% python3 -q
>>> import numpy as np
>>> np.set_printoptions(precision=3, suppress=True, linewidth=140, legacy="1.25")
>>> tidy = lambda a: np.round(a, 3) + 0
>>> arr = np.load("x.npy")
>>> arr
array([[0, 0, 0, 1, 0, 1],
       [0, 0, 1, 0, 0, 1],
       [0, 1, 0, 1, 1, 0],
       [1, 0, 1, 0, 1, 1],
       [0, 0, 1, 1, 0, 0],
       [1, 1, 0, 1, 0, 0]])
>>> # symmetric
>>> u = np.array([-1, 1, 7, 8, 6, 4])
>>> Y = arr + np.outer(u, np.eye(6)[1])
>>> print(tidy(np.linalg.det(Y) / np.linalg.det(arr)), tidy(1 + np.linalg.solve(arr, u)[1]))
1.0 1.0
>>> Y
array([[ 0., -1.,  0.,  1.,  0.,  1.],
       [ 0.,  1.,  1.,  0.,  0.,  1.],
       [ 0.,  8.,  0.,  1.,  1.,  0.],
       [ 1.,  8.,  1.,  0.,  1.,  1.],
       [ 0.,  6.,  1.,  1.,  0.,  0.],
       [ 1.,  5.,  0.,  1.,  0.,  0.]])
>>> np.linalg.matrix_rank(np.linalg.inv(Y) - np.linalg.inv(arr), tol=1e-8)
1
>>> w, V = np.linalg.eigh(arr)
>>> tidy(np.linalg.eigvalsh(arr @ arr))
array([0.28 , 1.   , 1.   , 1.803, 4.   , 7.916])
>>> tidy(V.T @ arr @ V)
array([[-2.   ,  0.   ,  0.   ,  0.   ,  0.   ,  0.   ],
       [ 0.   , -1.343,  0.   ,  0.   ,  0.   ,  0.   ],
       [ 0.   ,  0.   , -1.   ,  0.   ,  0.   ,  0.   ],
       [ 0.   ,  0.   ,  0.   ,  0.529,  0.   ,  0.   ],
       [ 0.   ,  0.   ,  0.   ,  0.   ,  1.   ,  0.   ],
       [ 0.   ,  0.   ,  0.   ,  0.   ,  0.   ,  2.814]])
>>> print(w.sum(), np.trace(arr))
0.0 0
>>> tidy(V @ np.diag(w) @ V.T)
array([[0., 0., 0., 1., 0., 1.],
       [0., 0., 1., 0., 0., 1.],
       [0., 1., 0., 1., 1., 0.],
       [1., 0., 1., 0., 1., 1.],
       [0., 0., 1., 1., 0., 0.],
       [1., 1., 0., 1., 0., 0.]])
>>> print(np.unique(w.round(6) + 0, return_counts=True)[1])
[1 1 1 1 1 1]
>>> tidy(w)
array([-2.   , -1.343, -1.   ,  0.529,  1.   ,  2.814])
>>> tidy(np.linalg.svd(arr, compute_uv=False))
array([2.814, 2.   , 1.343, 1.   , 1.   , 0.529])
>>> np.abs(V[:, -1]).round(6).argmax()
3
